% ipython --no-banner

In [1]: import numpy as np

In [2]: np.set_printoptions(precision=2, suppress=True, linewidth=200)

In [3]: def tidy(a):
   ...:     return np.round(a, 2) + 0
   ...: 

In [4]: F = np.array([[11, -6, 0, -11, -8],
   ...:     [-6, 6, -6, 4, 2],
   ...:     [0, -6, 18, 6, 6],
   ...:     [-11, 4, 6, 13, 10],
   ...:     [-8, 2, 6, 10, 8]])

In [5]: # equal to its transpose

In [6]: x0 = np.array([2, 3, 5, 2, 3])

In [7]: a = np.maximum(F @ x0, 0)

In [8]: F.T @ a
Out[8]: array([-1348,  -180,  2676,  2240,  1884])

In [9]: tidy(np.tanh(F @ x0))
Out[9]: array([-1., -1.,  1.,  1.,  1.])

In [10]: Uu, s, VT = np.linalg.svd(F)

In [11]: np.argmax(s[:-1] / (s[1:] + 1e-6)) + 1
Out[11]: np.int64(3)

In [12]: Y = Uu[:, :3] @ np.diag(s[:3]) @ VT[:3]

In [13]: tidy(np.abs(F - Y).max())
Out[13]: np.float64(0.0)

In [14]: tidy(Y)
Out[14]: 
array([[ 11.,  -6.,   0., -11.,  -8.],
       [ -6.,   6.,  -6.,   4.,   2.],
       [  0.,  -6.,  18.,   6.,   6.],
       [-11.,   4.,   6.,  13.,  10.],
       [ -8.,   2.,   6.,  10.,   8.]])

In [15]: np.linalg.matrix_rank(Y)
Out[15]: np.int64(3)

In [16]: np.linalg.matrix_rank(F, rtol=0.05)
Out[16]: np.int64(2)

In [17]: np.allclose(F @ F.T, F.T @ F)
Out[17]: True

In [18]: F @ F
Out[18]: 
array([[ 342, -162,  -78, -368, -274],
       [-162,  128, -108,  126,   80],
       [ -78, -108,  432,  222,  204],
       [-368,  126,  222,  442,  342],
       [-274,   80,  204,  342,  268]])

In [19]: np.linalg.matrix_power(F, 4)
Out[19]: 
array([[ 359792, -136004, -180468, -419948, -321868],
       [-136004,   76568,   -3552,  134820,   97128],
       [-180468,   -3552,  295272,  278892,  231456],
       [-419948,  134820,  278892,  512912,  399020],
       [-321868,   97128,  231456,  399020,  311880]])

In [20]: P = np.triu(np.array([[-3, 0, 1, 0, -1],
    ...:     [1, -1, -2, 2, -1],
    ...:     [1, -1, -3, -3, 0],
    ...:     [1, 3, 1, -2, 2],
    ...:     [1, 2, 2, -2, -3]]), 1) + np.eye(5)

In [21]: Y = P @ F @ np.linalg.inv(P)

In [22]: np.trace(Y), np.trace(F)
Out[22]: (np.float64(56.0), np.int64(56))

In [23]: tidy(np.linalg.det(Y))
Out[23]: np.float64(0.0)

In [24]: feats = np.loadtxt("sample15.csv", delimiter=",")

In [25]: tidy(feats)
Out[25]: 
array([[-0.37, -0.26],
       [ 0.7 , -0.48],
       [-0.18, -0.82],
       [ 0.59,  0.15]])

In [26]: Y = np.c_[feats[:, :1] @ np.array([[1]]), np.array([0, 1, 0, 2])]

In [27]: tidy(Y)
Out[27]: 
array([[-0.37,  0.  ],
       [ 0.7 ,  1.  ],
       [-0.18,  0.  ],
       [ 0.59,  2.  ]])

In [28]: tidy(np.linalg.lstsq(feats, Y[:, 0])[0])
Out[28]: array([1., 0.])

In [29]: np.linalg.matrix_rank(np.c_[feats, Y])
Out[29]: np.int64(3)

In [30]: ang = np.radians(36)

In [31]: Rm = np.eye(2)

In [32]: Rm[1, 1] = Rm[0, 0] = np.cos(ang)

In [33]: Rm[1, 0], Rm[0, 1] = -np.sin(ang), np.sin(ang)

In [34]: tidy(Rm)
Out[34]: 
array([[ 0.81,  0.59],
       [-0.59,  0.81]])

In [35]: Y = feats @ Rm.T

In [36]: np.allclose(feats @ feats.T, Y @ Y.T)
Out[36]: True

In [37]: tidy(np.linalg.svd(feats, compute_uv=False)), tidy(np.linalg.svd(Y, compute_uv=False))
Out[37]: (array([1., 1.]), array([1., 1.]))

In [38]: Y = np.array([[1, 8, 2, -1, 8],
    ...:     [0, -1, 7, -5, -6],
    ...:     [-3, -7, -6, -7, 9],
    ...:     [-5, 8, 0, 8, 8],
    ...:     [4, 1, -1, -4, -8]])

In [39]: Y[-1] = Y[0]

In [40]: X = Y + 0.05 * np.eye(5)

In [41]: X
Out[41]: 
array([[ 1.05,  8.  ,  2.  , -1.  ,  8.  ],
       [ 0.  , -0.95,  7.  , -5.  , -6.  ],
       [-3.  , -7.  , -5.95, -7.  ,  9.  ],
       [-5.  ,  8.  ,  0.  ,  8.05,  8.  ],
       [ 1.  ,  8.  ,  2.  , -1.  ,  8.05]])

In [42]: (X - X.T) / 2
Out[42]: 
array([[ 0. ,  4. ,  2.5,  2. ,  3.5],
       [-4. ,  0. ,  7. , -6.5, -7. ],
       [-2.5, -7. ,  0. , -3.5,  3.5],
       [-2. ,  6.5,  3.5,  0. ,  4.5],
       [-3.5,  7. , -3.5, -4.5,  0. ]])

In [43]: np.allclose(X @ X.T, X.T @ X)
Out[43]: False

In [44]: tidy(np.sort(np.abs(np.linalg.eigvals(X))))
Out[44]: array([0.05, 0.56, 6.62, 7.94, 7.94])

In [45]: Uu, s, VT = np.linalg.svd(X)

In [46]: np.argmax(s[:-1] / (s[1:] + 1e-6)) + 1
Out[46]: np.int64(4)

In [47]: tidy(s)
Out[47]: array([20.98, 15.56, 10.66,  4.98,  0.  ])

In [48]: Y = Uu[:, :4] @ np.diag(s[:4]) @ VT[:4]

In [49]: tidy(np.linalg.norm(X - Y, 2)), tidy(s[4])
Out[49]: (np.float64(0.0), np.float64(0.0))

In [50]: np.linalg.matrix_rank(Y)
Out[50]: np.int64(4)

In [51]: tidy(np.abs(X - Y).max())
Out[51]: np.float64(0.0)

In [52]: np.linalg.matrix_rank(X, rtol=0.05)
Out[52]: np.int64(4)
